$ python -q
>>> import numpy as np
>>> np.set_printoptions(precision=3, suppress=True, linewidth=120, sign=" ")
>>> tidy = lambda a: np.round(a, 3) + 0
>>> feats = np.array([[0.0, -1.1, 0.2, 0.5, 0.9],
...     [0.0, 1.2, 0.1, -0.2, 0.4],
...     [0.4, -0.1, 1.0, -0.9, 1.1],
...     [0.4, 0.1, 0.3, -0.4, -1.9],
...     [0.0, -1.1, -0.1, 0.5, -0.2]])
>>> feats
array([[ 0. , -1.1,  0.2,  0.5,  0.9],
       [ 0. ,  1.2,  0.1, -0.2,  0.4],
       [ 0.4, -0.1,  1. , -0.9,  1.1],
       [ 0.4,  0.1,  0.3, -0.4, -1.9],
       [ 0. , -1.1, -0.1,  0.5, -0.2]])
>>> left, sv, Vt = np.linalg.svd(feats)
>>> np.argmax(sv[:-1] / (sv[1:] + 1e-6)) + 1
np.int64(4)
>>> Y = left[:, :4] @ np.diag(sv[:4]) @ Vt[:4]
>>> np.linalg.matrix_rank(Y)
np.int64(4)
>>> tidy(np.abs(feats - Y).max())
np.float64(0.012)
>>> data = np.loadtxt("run14.csv", delimiter=",")
>>> tidy(data)
array([[-1.578,  0.173, -2.011, -1.118, -1.087],
       [-1.381, -1.497,  0.488,  1.869, -1.058],
       [ 0.986, -1.29 , -2.031,  0.902,  1.193],
       [-1.776, -0.555,  0.505, -0.637,  2.209],
       [-0.69 ,  2.181, -0.579,  1.743,  0.627]])
>>> tidy(np.linalg.svd(data, compute_uv=False))
array([ 3.,  3.,  3.,  3.,  3.])
>>> tidy(data[:, 3] @ data[:, 4])
np.float64(0.0)
>>> rng = np.random.default_rng(14)
>>> Y = data + rng.integers(-2, 3, (5, 3)) @ rng.integers(-2, 3, (3, 5))
>>> tidy(Y)
array([[ 1.422,  1.173,  2.989, -5.118, -6.087],
       [-5.381, -3.497, -2.512,  6.869,  1.942],
       [ 2.986, -1.29 ,  0.969, -6.098, -1.807],
       [-4.776, -1.555, -3.495,  4.363,  6.209],
       [-2.69 , -0.819, -0.579, -6.257,  0.627]])
>>> np.abs(Y - data).sum(axis=1)
array([ 18.,  17.,  15.,  17.,  13.])
>>> tidy(np.linalg.svd(Y - data, compute_uv=False))
array([ 16.856,   8.05 ,   2.249,   0.   ,   0.   ])
